% python3 -q
>>> import numpy as np
>>> np.set_printoptions(precision=2, suppress=True, linewidth=160)
>>> def tidy(a):
...     return np.round(a, 2) + 0
... 
>>> A = np.load("run8.npy")
>>> print(tidy(A))
[[ 17.48   5.15 -16.41  11.96  16.37 -15.06]
 [  0.48   5.07   4.17   4.84   0.94   2.38]
 [ 18.86 -15.85 -19.02   8.66 -10.56 -18.84]
 [ -9.87  22.38  17.95  13.45   5.34  16.13]
 [  3.17   6.47   1.28  12.57  -0.92   0.54]
 [ -8.38 -16.2   12.63 -29.75  -9.33   5.82]
 [  3.86  -4.19  -1.17 -12.6    8.25  -4.21]
 [-11.22   7.08  18.28  -2.67  -4.    14.25]
 [ -8.92 -27.18  12.53 -37.26 -19.42   4.5 ]
 [ -0.28  22.76   6.18  13.83  18.09   5.88]
 [-12.65  17.04  20.72   4.01   2.77  17.5 ]
 [  3.39  24.23   1.74  14.49  24.5    2.14]
 [-12.16  -6.46  18.69  -7.84 -20.78  13.41]
 [ -5.35  -0.87  10.55  -7.1   -4.08   6.67]
 [ -2.86  11.97   8.78  10.2    1.87   7.24]
 [-11.19   9.8   18.12  -7.34   4.72  13.91]
 [ 13.93  -1.74 -12.1   15.9   -2.59 -11.39]
 [ -1.68   7.41   7.07   8.17  -1.56   5.32]
 [  7.29   2.19  -3.86  14.29  -3.73  -4.08]
 [  2.46  19.68   2.18   3.36  27.18   1.39]
 [  1.01   9.34   3.28  -3.43  16.18   1.2 ]
 [-12.38  15.93  20.72  11.68  -6.01  18.03]
 [  5.12  -5.59  -2.25  -1.9   -2.64  -4.4 ]
 [ -4.6   -2.28   9.92   0.01 -12.17   6.6 ]
 [ 14.71  26.79 -11.74  21.66  36.21  -8.95]
 [ -6.84  -6.02  12.23  -6.44 -14.51   7.89]
 [ -0.79   3.87   5.33  -2.5    4.59   2.75]
 [  0.99   7.87   3.85   9.18   1.64   2.6 ]
 [ -6.4   -4.04  11.82  -5.22 -12.12   7.75]
 [  4.43  -1.3   -0.82   7.18  -5.85  -2.17]
 [  7.01  -3.42  -4.33   1.65  -0.32  -5.81]
 [ 18.38 -16.7  -19.29  -8.28   4.02 -20.45]
 [  2.73 -15.48  -0.4  -16.89  -6.21  -4.53]]
>>> print(np.unique(A.round(6), axis=0).shape)
(33, 6)
>>> Xs = A - A.mean(axis=0)
>>> Uu, sig, VT = np.linalg.svd(Xs, full_matrices=False)
>>> print(np.abs(Uu[:, 0]).argmax())
24
>>> print(np.abs(VT[0]).argmax())
4
>>> print(tidy(VT[0] * np.sign(VT[0, np.abs(VT[0]).argmax()])))
[ 0.27  0.47 -0.29  0.54  0.55 -0.18]
>>> m1 = np.loadtxt("x.csv", delimiter=",")
>>> print(m1)
[[-3.97 -1.   -3.04  1.    4.97 -3.03]
 [-4.02 -0.98 -3.02  0.99  4.98 -3.02]
 [-4.02 -1.   -3.    1.02  5.01 -3.02]
 [-4.01 -1.   -3.    1.    5.   -2.98]
 [-4.   -1.01 -3.    0.97  5.   -3.  ]
 [-4.01 -1.01 -3.03  1.02  4.99 -3.03]
 [-4.02 -1.01 -3.01  0.99  4.96 -2.99]
 [ 1.98  5.    3.01 -1.99  3.97 -5.02]
 [ 2.01  4.99  3.03 -2.    4.01 -4.99]
 [ 1.96  5.01  3.   -1.97  4.   -5.03]
 [ 2.02  5.02  2.99 -2.    4.02 -5.  ]
 [ 2.02  4.99  3.01 -1.97  3.97 -4.98]
 [ 2.07  5.    3.   -2.01  3.99 -5.02]
 [ 1.97  4.99  3.01 -2.01  4.01 -4.99]]
>>> W2 = m1[[7, 8]].astype(float)
>>> for _ in range(7):
...     labels = np.linalg.norm(m1[:, None] - W2, axis=-1).argmin(axis=1)
...     W2 = np.array([m1[labels == j].mean(axis=0) for j in range(2)])
... 
>>> print(labels)
[0 0 0 0 0 0 0 1 1 1 1 1 1 1]
>>> print(np.abs(W2[1] - W2[0]).argmax())
2
>>> print(np.bincount(labels))
[7 7]
>>> M = np.load("arr.npy")
>>> print(M)
[[-2  1 -2  0 -2]
 [ 1 -2  1 -2  0]
 [-2  1 -2  1 -2]
 [ 0 -2  1 -2  1]
 [-2  0 -2  1 -2]]
>>> rng = np.random.default_rng(69377)
>>> labels = rng.permutation(5)
>>> print(labels)
[2 1 0 3 4]
>>> Y = M[labels][:, labels]
>>> print(tidy(np.linalg.det(Y)), tidy(np.linalg.det(M[labels])))
-2.0 2.0
>>> print(np.trace(Y))
-10
>>> print(Y)
[[-2  1 -2  1 -2]
 [ 1 -2  1 -2  0]
 [-2  1 -2  0 -2]
 [ 1 -2  0 -2  1]
 [-2  0 -2  1 -2]]
>>> print(tidy(np.sort(np.abs(np.linalg.eigvals(M)))))
[0.09 1.   1.   3.16 6.93]
>>> print(M @ M)
[[13 -6 13 -6 12]
 [-6 10 -8  9 -6]
 [13 -8 14 -8 13]
 [-6  9 -8 10 -6]
 [12 -6 13 -6 13]]
>>> print(np.trace(M))
-10
>>> print(np.linalg.matrix_power(M, 4))
[[ 554 -368  603 -368  553]
 [-368  317 -420  316 -368]
 [ 603 -420  662 -420  603]
 [-368  316 -420  317 -368]
 [ 553 -368  603 -368  554]]
>>> np.linalg.determinant(M)
Traceback (most recent call last):
  File "<python-input-31>", line 1, in <module>
    np.linalg.determinant(M)
    ^^^^^^^^^^^^^^^^^^^^^
AttributeError: module 'numpy.linalg' has no attribute 'determinant'
>>> proj = np.triu(np.array([[-4, 2, 5, 2, -2],
...     [-2, -4, -1, 5, -5],
...     [1, 1, -2, 4, -2],
...     [-5, -3, 4, 4, 4],
...     [-3, -3, 2, 3, 1]]), 1) + np.eye(5)
>>> Y = proj @ M @ np.linalg.inv(proj)
>>> print(Y)
[[   -6.    10.    36.  -187.   852.]
 [   13.   -39.   -86.   495. -2304.]
 [    2.   -11.   -15.   102.  -483.]
 [   -8.    14.    47.  -240.  1101.]
 [   -2.     4.    12.   -63.   290.]]
>>> print(np.linalg.matrix_rank(Y))
5
>>> print(np.trace(Y), np.trace(M))
-10.0 -10
>>> Uu, sig, VT = np.linalg.svd(M, full_matrices=False)
>>> print(tidy(sig / sig[0]))
[1.   0.46 0.14 0.14 0.01]
>>> print(tidy(np.sqrt((sig ** 2).sum())), tidy(np.linalg.norm(M)))
7.75 7.75
>>> print(tidy(VT @ VT.T))
[[1. 0. 0. 0. 0.]
 [0. 1. 0. 0. 0.]
 [0. 0. 1. 0. 0.]
 [0. 0. 0. 1. 0.]
 [0. 0. 0. 0. 1.]]
>>> print((sig > 1e-8).sum())
5
>>> print(tidy(sig))
[6.93 3.16 1.   1.   0.09]
>>> print(np.abs(Uu[:, 0]).round(6).argmax())
2
>>> def softmax(z):
...     e = np.exp(z - z.max(axis=-1, keepdims=True))
...     return e / e.sum(axis=-1, keepdims=True)
... 
>>> print(tidy(softmax(A[10] + 5)))
[0.   0.02 0.94 0.   0.   0.04]
>>> print(tidy(softmax(A[10])))
[0.   0.02 0.94 0.   0.   0.04]
>>> scores = A @ A.T / np.sqrt(6)
>>> print(tidy(softmax(scores)[10] @ A))
[-9.87 22.37 17.95 13.45  5.34 16.13]
>>> data = np.loadtxt("m.csv", delimiter=",")
>>> print(tidy(data))
[[-31.44 -18.57  -5.12   1.47  -0.23  -5.12 -16.29]
 [-30.07 -17.79  -4.66   1.2   -0.35  -4.66 -15.38]
 [-18.52 -11.11  -1.17  -0.88  -1.07  -1.17  -8.09]
 [-16.08  -9.65  -0.56  -1.24  -1.15  -0.56  -6.66]
 [-16.03  -9.61  -0.54  -1.24  -1.15  -0.54  -6.64]
 [-10.53  -6.24   0.58  -1.85  -1.16   0.58  -3.66]
 [ -6.25  -3.52   1.04  -1.99  -0.94   1.04  -1.69]
 [ -5.26  -2.88   1.07  -1.95  -0.85   1.07  -1.3 ]
 [ -3.6   -1.8    0.99  -1.75  -0.63   0.99  -0.74]
 [ -3.08  -1.47   0.93  -1.65  -0.55   0.93  -0.6 ]
 [ -2.35  -1.01   0.8   -1.45  -0.42   0.8   -0.42]
 [ -0.15  -0.01   0.05  -0.15   0.     0.05  -0.04]
 [ -0.07   0.     0.03  -0.07   0.     0.03  -0.02]
 [  0.03   0.    -0.01   0.03   0.    -0.01   0.01]
 [  0.38  -0.05  -0.09   0.39  -0.04  -0.09   0.17]
 [  0.81  -0.2   -0.08   0.8   -0.17  -0.08   0.49]
 [  0.87  -0.23  -0.07   0.85  -0.2   -0.07   0.54]
 [  0.9   -0.25  -0.06   0.88  -0.21  -0.06   0.57]
 [  1.17  -0.38   0.02   1.09  -0.35   0.02   0.84]
 [  2.17  -0.91   0.61   1.61  -0.99   0.61   2.08]
 [  2.79  -1.2    1.09   1.79  -1.43   1.09   2.92]
 [  2.92  -1.25   1.2    1.82  -1.53   1.2    3.1 ]
 [  4.61  -1.88   2.65   2.    -2.73   2.65   5.46]
 [  4.89  -1.97   2.9    2.    -2.92   2.9    5.84]
 [  6.01  -2.28   3.92   1.97  -3.7    3.92   7.42]
 [ 11.4   -3.26   8.86   1.3   -7.26   8.86  14.82]
 [ 13.72  -3.51  10.98   0.87  -8.72  10.98  17.93]
 [ 15.41  -3.65  12.51   0.52  -9.76  12.51  20.18]
 [ 17.49  -3.79  14.39   0.07 -11.02  14.39  22.93]
 [ 19.04  -3.86  15.79  -0.29 -11.95  15.79  24.97]
 [ 20.3   -3.91  16.92  -0.59 -12.69  16.92  26.62]
 [ 25.49  -4.    21.55  -1.87 -15.71  21.55  33.34]]
>>> # column 5 repeats column 2
>>> print(tidy(np.linalg.norm(data, 2) / np.linalg.norm(data)))
0.92
>>> print(np.argsort(-np.linalg.norm(data, axis=0).round(6), kind="stable")[:3])
[0 6 2]
>>> print(np.linalg.matrix_rank(data, rtol=0.1))
2
>>> cov = np.cov(data, rowvar=False)
>>> print(np.argwhere(np.triu(np.abs(np.corrcoef(data.T)) > 0.8, 1)))
[[0 2]
 [0 5]
 [0 6]
 [2 4]
 [2 5]
 [2 6]
 [4 5]
 [4 6]
 [5 6]]
>>> W2 = data[[30, 1]].astype(float)
>>> for _ in range(3):
...     labels = np.linalg.norm(data[:, None] - W2, axis=-1).argmin(axis=1)
...     W2 = np.array([data[labels == j].mean(axis=0) for j in range(2)])
... 
>>> print(labels)
[1 1 1 1 1 1 1 1 1 1 1 1 1 1 1 1 1 1 1 1 1 1 1 1 1 0 0 0 0 0 0 0]
>>> print(np.bincount(labels))
[ 7 25]
>>> print(tidy(W2[1] - W2[0]))
[-22.19  -0.06 -14.21   0.15  10.1  -14.21 -24.25]
>>> print(np.abs(np.diag(np.linalg.qr(data)[1])) > 1e-9)
[ True  True  True False False False False]
>>> print(np.allclose(data[:-1].T @ np.linalg.lstsq(data[:-1].T, data[-1])[0], data[-1]))
True
>>> print(np.unique(data.round(6), axis=0).shape)
(32, 7)
>>> Uu, sig, VT = np.linalg.svd(data)
>>> print(np.argmax(sig[:-1] / (sig[1:] + 1e-6)) + 1)
3
>>> print(tidy(sig))
[114.09  49.26   9.51   0.     0.     0.     0.  ]
>>> Y = Uu[:, :3] @ np.diag(sig[:3]) @ VT[:3]
>>> print(tidy(np.linalg.norm(data - Y, 2)), tidy(sig[3]))
0.0 0.0
>>> print(np.linalg.matrix_rank(data, rtol=0.05))
3
>>> print(np.linalg.matrix_rank(Y))
3
>>> E = np.loadtxt("mat.csv", delimiter=",")
>>> print(E)
[[  9.  35. -22.]
 [  0.  -8.   4.]
 [  0.  -8.   4.]]
>>> # looks like rank 2
>>> rank = np.linalg.matrix_rank(E)
>>> print(rank)
2
>>> N = np.linalg.svd(E)[2][rank:].T
>>> print(np.allclose(E @ N, 0))
True
>>> print(tidy(N @ N.T))
[[0.17 0.17 0.33]
 [0.17 0.17 0.33]
 [0.33 0.33 0.67]]
>>> x = np.array([0, 3, 2])
>>> h1 = np.maximum(E @ x, 0)
>>> print(np.flatnonzero(h1 > 1e-9))
[0]
>>> F = np.load("w.npy")
>>> print(F)
[[ 4.  1.  1.  0.]
 [-6. -3. -4.  2.]
 [ 4.  4.  5. -2.]
 [-4. -4. -3.  4.]]
>>> print(tidy(np.linalg.norm(F, 2)))
13.69
>>> print(tidy(np.linalg.norm(F, axis=1)))
[4.24 8.06 7.81 7.55]
>>> print(tidy(np.linalg.norm(F, "nuc")))
19.16
>>> print(tidy(np.linalg.norm(F) ** 2 / np.linalg.norm(F, 2) ** 2))
1.07
>>> print(tidy(np.linalg.norm(F[3] - F[2])))
15.1
>>> Y = F[0, 0] * F[1:] - np.outer(F[1:, 0], F[0])
>>> print(Y)
[[  0.  -6. -10.   8.]
 [  0.  12.  16.  -8.]
 [  0. -12.  -8.  16.]]
>>> print(F[:, 0] / F[0, 0])
[ 1.  -1.5  1.  -1. ]
>>> print(np.flatnonzero(~Y.round(6).any(axis=1)))
[]
>>> X = np.vander(np.arange(7) - 4, 4, increasing=True)
>>> print(X)
[[  1  -4  16 -64]
 [  1  -3   9 -27]
 [  1  -2   4  -8]
 [  1  -1   1  -1]
 [  1   0   0   0]
 [  1   1   1   1]
 [  1   2   4   8]]
>>> print(tidy(np.linalg.norm(X, "nuc")))
83.85
>>> print(tidy(np.linalg.norm(X, axis=1)))
[66.1  28.64  9.22  2.    1.    2.    9.22]
>>> print(tidy(np.linalg.norm(X[2] - X[4])))
9.17
>>> Uu, sig, VT = np.linalg.svd(X)
>>> print(np.argmax(sig[:-1] / (sig[1:] + 1e-6)) + 1)
1
>>> Y = Uu[:, :1] @ np.diag(sig[:1]) @ VT[:1]
>>> print(tidy(np.linalg.norm(X - Y) / np.linalg.norm(X)))
0.1
>>> print(tidy(np.abs(X - Y).max()))
5.71
>>> print(tidy(np.linalg.norm(X - Y, 2)), tidy(sig[1]))
6.9 6.9
>>> print(np.linalg.matrix_rank(Y))
1
>>> x = np.array([2, 1, 2, 1])
>>> h1 = np.maximum(X @ x, 0)
>>> print(h1)
[ 0  0  0  2  2  6 20]
>>> print(np.maximum(X @ (3 * x), 0))
[ 0  0  0  6  6 18 60]
>>> print(X.T @ h1)
[ 30  44  88 164]
>>> print(np.maximum(X @ x, 0) - np.maximum(-X @ x, 0))
[-34 -10   0   2   2   6  20]
>>> print(np.flatnonzero(h1 > 1e-9))
[3 4 5 6]
>>> print(tidy(np.tanh(X @ x)))
[-1.   -1.    0.    0.96  0.96  1.    1.  ]
>>> W0 = np.loadtxt("out10.csv", delimiter=",")
>>> print(W0)
[[25. 40.  0. 25. 15. 45. 40.]
 [10. 16.  0. 10.  6. 18. 16.]
 [ 5.  8.  0.  5.  3.  9.  8.]
 [20. 32.  0. 20. 12. 36. 32.]
 [25. 40.  0. 25. 15. 45. 40.]]
>>> # rows 0 and 4 are equal
>>> Uu, sig, VT = np.linalg.svd(W0)
>>> V = VT[:(sig > 1e-8).sum()]
>>> x = W0[0] + 5 * W0[1] + rng.integers(2) * np.eye(7)[1]
>>> print(x)
[ 75. 121.   0.  75.  45. 135. 120.]
>>> print(tidy(V.T @ V))
[[0.09 0.15 0.   0.09 0.06 0.17 0.15]
 [0.15 0.24 0.   0.15 0.09 0.27 0.24]
 [0.   0.   0.   0.   0.   0.   0.  ]
 [0.09 0.15 0.   0.09 0.06 0.17 0.15]
 [0.06 0.09 0.   0.06 0.03 0.1  0.09]
 [0.17 0.27 0.   0.17 0.1  0.3  0.27]
 [0.15 0.24 0.   0.15 0.09 0.27 0.24]]
>>> print(tidy(np.diag(V.T @ V)))
[0.09 0.24 0.   0.09 0.03 0.3  0.24]
>>> print(np.allclose(V.T @ V @ x, x))
False
